% ipython --no-banner

In [1]: import numpy as np

In [2]: np.set_printoptions(precision=3, suppress=True, linewidth=100)

In [3]: def tidy(a):
   ...:     return np.round(a, 3) + 0
   ...: 

In [4]: arr = np.loadtxt("case2.csv", delimiter=",")

In [5]: tidy(arr)
Out[5]: 
array([[-0.233, -0.271, -0.71 ,  0.607],
       [ 0.777, -0.099,  0.263,  0.563],
       [ 0.039,  0.957, -0.2  ,  0.208],
       [-0.583,  0.04 ,  0.622,  0.521]])

In [6]: # orthonormal columns

In [7]: t3 = np.stack([arr, -1 * arr, arr[::-1]])

In [8]: tidy(t3.sum(axis=0))
Out[8]: 
array([[-0.583,  0.04 ,  0.622,  0.521],
       [ 0.039,  0.957, -0.2  ,  0.208],
       [ 0.777, -0.099,  0.263,  0.563],
       [-0.233, -0.271, -0.71 ,  0.607]])

In [9]: np.linalg.matrix_rank(t3)
Out[9]: array([4, 4, 4])

In [10]: (t3 @ arr.T).shape
Out[10]: (3, 4, 4)

In [11]: np.linalg.matrix_rank(t3.reshape(3, -1))
Out[11]: np.int64(2)

In [12]: tidy(np.linalg.norm(t3, axis=(1, 2)))
Out[12]: array([2., 2., 2.])

In [13]: t3.shape
Out[13]: (3, 4, 4)

In [14]: Y = arr / np.sqrt((arr ** 2).mean(axis=1, keepdims=True))

In [15]: tidy(Y[3])
Out[15]: array([-1.166,  0.081,  1.243,  1.043])

In [16]: tidy(np.linalg.norm(Y, axis=1))
Out[16]: array([2., 2., 2., 2.])

In [17]: np.linalg.matrix_rank(arr - arr.mean(axis=1, keepdims=True))
Out[17]: np.int64(3)

In [18]: w1 = np.array([[1, 1, 1], [2, -2, -2], [2, -1, 1], [2, 1, 2]])

In [19]: coef = np.array([5, 5, 4])

In [20]: hid = np.maximum(arr @ w1 + coef, 0)

In [21]: np.linalg.matrix_rank(hid)
Out[21]: np.int64(3)

In [22]: print(tidy(hid))
[[4.019 6.625 4.812]
 [7.232 6.274 6.364]
 [6.968 3.533 2.341]
 [6.784 4.236 5.001]]

In [23]: (hid > 0).astype(int)
Out[23]: 
array([[1, 1, 1],
       [1, 1, 1],
       [1, 1, 1],
       [1, 1, 1]])

In [24]: C = np.array([[6, 5], [6, 6], [0, 5]])

In [25]: print(tidy(hid @ C))
[[ 63.864  83.904]
 [ 81.037 105.623]
 [ 63.006  67.743]
 [ 66.121  84.341]]

In [26]: print(w1 @ C)
[[ 12  16]
 [  0 -12]
 [  6   9]
 [ 18  26]]
